$ python3 -q
>>> import numpy as np
>>> import numpy.linalg as la
>>> np.set_printoptions(precision=3, suppress=True, linewidth=120, sign=" ")
>>> rd = lambda a: np.round(a, 3) + 0
>>> F = np.load("out5.npy")
>>> F
array([[ 1,  3,  0],
       [ 0,  1,  3],
       [ 3,  0,  1]])
>>> q = F.astype(float).copy()
>>> for j in range(3):
...     q[:, j] -= q[:, :j] @ (q[:, :j].T @ q[:, j])
...     q[:, j] /= la.norm(q[:, j])
... 
>>> rd(q.T @ q)
array([[ 1.,  0.,  0.],
       [ 0.,  1.,  0.],
       [ 0.,  0.,  1.]])
>>> other = np.array([[-1, 3, -3], [0, 3, -2], [-1, 0, 1]])
>>> basis = np.array([[3]])
>>> E = np.block([[other, np.array([[0], [3], [1]])], [np.zeros((1, 3)), basis]])
>>> E
array([[-1.,  3., -3.,  0.],
       [ 0.,  3., -2.,  3.],
       [-1.,  0.,  1.,  1.],
       [ 0.,  0.,  0.,  3.]])
>>> other = E / la.norm(E, axis=1, keepdims=True)
>>> G = other @ other.T
>>> rd(G[2])
array([-0.265,  0.123,  1.   ,  0.577])
>>> (np.abs(G) > 0.9).astype(int)
array([[ 1,  0,  0,  0],
       [ 0,  1,  0,  0],
       [ 0,  0,  1,  0],
       [ 0,  0,  0,  1]])
>>> np.argwhere(np.triu(np.abs(G) > 0.95, 1))
array([], shape=(0, 2), dtype=int64)
>>> rd(G)
array([[ 1.   ,  0.734, -0.265,  0.   ],
       [ 0.734,  1.   ,  0.123,  0.64 ],
       [-0.265,  0.123,  1.   ,  0.577],
       [ 0.   ,  0.64 ,  0.577,  1.   ]])
>>> other = np.array([[-2, -1, 0], [0, 1, 0], [1, 0, 0]])
>>> other[-1] = other[0]
>>> feats = other + 0.05 * np.eye(3)
>>> feats
array([[-1.95, -1.  ,  0.  ],
       [ 0.  ,  1.05,  0.  ],
       [-2.  , -1.  ,  0.05]])
>>> other = np.array([[1, -3, -3], [1, 4, 4], [-1, -4, -3]])
>>> rd(other.T @ feats.T)
array([[-2.95,  1.05, -3.05],
       [ 1.85,  4.2 ,  1.8 ],
       [ 1.85,  4.2 ,  1.85]])
>>> la.matrix_rank(np.vstack([feats, other.T]))
np.int64(3)
>>> np.einsum("ij->j", feats)
array([-3.95, -0.95,  0.05])
>>> la.matrix_rank(feats @ other)
np.int64(3)
>>> rd(np.einsum("ij,ij->i", feats, feats))
array([ 4.802,  1.102,  5.002])
>>> rd(np.einsum("ik,kj->ji", feats, other))
array([[-2.95,  1.05, -3.05],
       [ 1.85,  4.2 ,  1.8 ],
       [ 1.85,  4.2 ,  1.85]])
>>> J = np.array([[1, 2], [0, 0]])
>>> Uu, sigma, VT = la.svd(J)
>>> evecs = VT[:(sigma > 1e-8).sum()]
>>> rng = np.random.default_rng(52921)
>>> x0 = J[0] + 3 * J[1] + rng.integers(2) * np.eye(2)[0]
>>> x0
array([ 1.,  2.])
>>> rd(np.diag(evecs.T @ evecs))
array([ 0.2,  0.8])
>>> def softmax(z):
...     e = np.exp(z - z.max(axis=-1, keepdims=True))
...     return e / e.sum(axis=-1, keepdims=True)
... 
>>> rd(softmax(10 * J[0]))
array([ 0.,  1.])
>>> rd(softmax(J[0] + -2))
array([ 0.269,  0.731])
>>> S = J @ J.T / np.sqrt(2)
>>> softmax(S).round(6).argmax(axis=1)
array([ 0,  0])
>>> softmax(S + np.triu(np.full(S.shape, -np.inf), 1))
array([[ 1. ,  0. ],
       [ 0.5,  0.5]])
>>> rd(softmax(S))
array([[ 0.972,  0.028],
       [ 0.5  ,  0.5  ]])
>>> x0 = np.array([1, 1, 1])
>>> y = F @ x0
>>> y
array([ 4,  4,  4])
>>> rd(la.solve(F, y))
array([ 1.,  1.,  1.])
>>> rd(la.solve(F.T, F[1]))
array([ 0.,  1.,  0.])
>>> rd(la.solve(F, 3 * y))
array([ 3.,  3.,  3.])
>>> np.einsum("ii->", J)
np.int64(1)
>>> rd(la.eigvals(J).sum().real)
np.float64(1.0)
>>> rd(la.det(2 * J)), rd(la.det(J))
(np.float64(0.0), np.float64(0.0))
>>> rd(la.eigvals(J))
array([ 1.,  0.])
>>> la.matrix_rank(J, rtol=0.1)
np.int64(1)
>>> np.argsort(-la.norm(J, axis=0).round(6), kind="stable")[:3]
array([ 1,  0])
>>> rd(la.norm(J, 2) / la.norm(J))
np.float64(1.0)
>>> m1 = np.load("run14.npy")
>>> m1
array([[ 0, -3, -1],
       [ 3,  0,  2],
       [ 1, -2,  0]])
>>> evals, evecs = la.eig(E)
>>> rd(np.prod(evals))
np.float64(-18.0)
>>> rd(np.sort(la.eigvals(E.T)))
array([-1.646,  1.   ,  3.   ,  3.646])
>>> arr = np.loadtxt("w.csv", delimiter=",")
>>> arr
array([[ 1. ,  0. ,  0. ],
       [ 0. ,  1. ,  0. ],
       [ 0.5,  0. ,  0.5]])
>>> (arr - arr.T) / 2
array([[ 0.  ,  0.  , -0.25],
       [ 0.  ,  0.  ,  0.  ],
       [ 0.25,  0.  ,  0.  ]])
>>> rd(la.matrix_power(arr, 2))
array([[ 1.  ,  0.  ,  0.  ],
       [ 0.  ,  1.  ,  0.  ],
       [ 0.75,  0.  ,  0.25]])
>>> Uu, sigma, VT = la.svd(arr, full_matrices=False)
>>> rd(Uu.T @ arr @ VT.T)
array([[ 1.144,  0.   ,  0.   ],
       [ 0.   ,  1.   ,  0.   ],
       [ 0.   ,  0.   ,  0.437]])
>>> np.allclose(Uu * sigma @ VT, arr)
True
>>> rd(sigma / sigma[0])
array([ 1.   ,  0.874,  0.382])
>>> rd(np.abs(VT[0]))
array([ 0.973,  0.   ,  0.23 ])
>>> (sigma > 1e-8).sum()
np.int64(3)
>>> rd(sigma)
array([ 1.144,  1.   ,  0.437])
>>> rd(np.sqrt((sigma ** 2).sum())), rd(la.norm(arr))
(np.float64(1.581), np.float64(1.581))
>>> t3 = np.stack([arr, -3 * arr, arr[::-1]])
>>> la.matrix_rank(t3)
array([ 3,  3,  3])
>>> t3.shape
(3, 3, 3)
>>> la.matrix_rank(t3.reshape(3, -1))
np.int64(2)
>>> rd(la.norm(t3, axis=(1, 2)))
array([ 1.581,  4.743,  1.581])
>>> labels = rng.permutation(3)
>>> other = arr[:, labels] * rng.choice([-1, 1], 3)
>>> other
array([[ 0. , -1. ,  0. ],
       [ 1. , -0. ,  0. ],
       [ 0. , -0.5,  0.5]])
>>> Uu, _, VT = la.svd(arr.T @ other)
>>> labels
array([ 1,  0,  2])
>>> rd(Uu @ VT)
array([[ 0., -1.,  0.],
       [ 1.,  0.,  0.],
       [ 0.,  0.,  1.]])
>>> rd(la.lstsq(arr, other)[0])
array([[ 0., -1.,  0.],
       [ 1.,  0.,  0.],
       [ 0.,  0.,  1.]])
>>> x0 = np.array([5, 4, 9])
>>> y = other @ x0
>>> beta, lr = np.zeros(3), 1 / la.norm(other, 2) ** 2
>>> for i in range(150):
...     beta -= lr * other.T @ (other @ beta - y)
...     if i % 50 == 0: print(i, round(la.norm(other @ beta - y), 3))
... 
0 3.8
50 0.001
100 0.0
>>> rd(beta)
array([ 5.,  4.,  9.])
>>> M = np.load("dump.npy")
>>> M
array([[ 0, -1,  0, -1,  0, -1],
       [-2,  3, -2,  3, -2,  3],
       [ 2,  0,  2,  0,  2,  0],
       [ 0, -1,  0, -1,  0, -1],
       [-2,  3, -2,  3, -2,  3],
       [ 2,  0,  2,  0,  2,  0]])
>>> # looks like rank 2
>>> rd(la.norm(M, 2))
np.float64(9.513)
>>> rd(la.norm(M, axis=1))
array([ 1.732,  6.245,  3.464,  1.732,  6.245,  3.464])
>>> rd(la.norm(M, 1)), rd(la.norm(M, np.inf))
(np.float64(8.0), np.float64(15.0))
>>> M[3] @ M[5]
np.int64(0)
>>> la.lstsq(M[:-1].T, M[-1])[2]
np.int32(2)
>>> rd(M @ la.pinv(M) @ M)
array([[ 0., -1.,  0., -1.,  0., -1.],
       [-2.,  3., -2.,  3., -2.,  3.],
       [ 2.,  0.,  2.,  0.,  2.,  0.],
       [ 0., -1.,  0., -1.,  0., -1.],
       [-2.,  3., -2.,  3., -2.,  3.],
       [ 2.,  0.,  2.,  0.,  2.,  0.]])
>>> np.unique(M.round(6), axis=0).shape
(3, 6)
>>> np.allclose(M[:-1].T @ la.lstsq(M[:-1].T, M[-1])[0], M[-1])
True
>>> np.argsort(-la.norm(M, axis=0).round(6), kind="stable")[:3]
array([ 1,  3,  5])
>>> la.cond(M) > 100
np.True_
>>> la.matrix_rank(M, rtol=0.1)
np.int64(2)
>>> [round(float(x), 3) for x in la.svd(M, compute_uv=False)[:3]]
[9.513, 4.184, 0.0]
>>> W0 = np.load("a.npy")
>>> W0
array([[ 1,  0,  0],
       [-1,  1,  0],
       [-2,  0,  1]])
>>> t3 = np.stack([W0, -1 * W0, W0[::-1]])
>>> t3.shape
(3, 3, 3)
>>> rd(la.norm(t3, axis=(1, 2)))
array([ 2.828,  2.828,  2.828])
>>> rd(la.det(t3))
array([ 1., -1., -1.])
>>> la.matrix_rank(t3)
array([ 3,  3,  3])
>>> (t3 @ W0.T).shape
(3, 3, 3)
>>> other = la.inv(W0)
>>> other
array([[ 1., -0., -0.],
       [ 1.,  1.,  0.],
       [ 2.,  0.,  1.]])
>>> W0 @ other
array([[ 1.,  0.,  0.],
       [ 0.,  1.,  0.],
       [ 0.,  0.,  1.]])
>>> rd(la.det(W0) * other)
array([[ 1.,  0.,  0.],
       [ 1.,  1.,  0.],
       [ 2.,  0.,  1.]])
>>> rd(la.det(W0) * la.det(other))
np.float64(1.0)
>>> rd(la.matrix_power(other - np.diag(np.diag(other)), 3))
array([[ 0.,  0.,  0.],
       [ 0.,  0.,  0.],
       [ 0.,  0.,  0.]])
>>> rd(np.sort(la.eigvals(other)))
array([ 1.,  1.,  1.])
>>> np.prod(np.diag(other)), rd(la.det(other))
(np.float64(1.0), np.float64(1.0))
>>> la.matrix_power(W0 - np.diag(np.diag(W0)), 3)
array([[ 0,  0,  0],
       [ 0,  0,  0],
       [ 0,  0,  0]])
>>> rd(np.sort(la.eigvals(W0)))
array([ 1.,  1.,  1.])
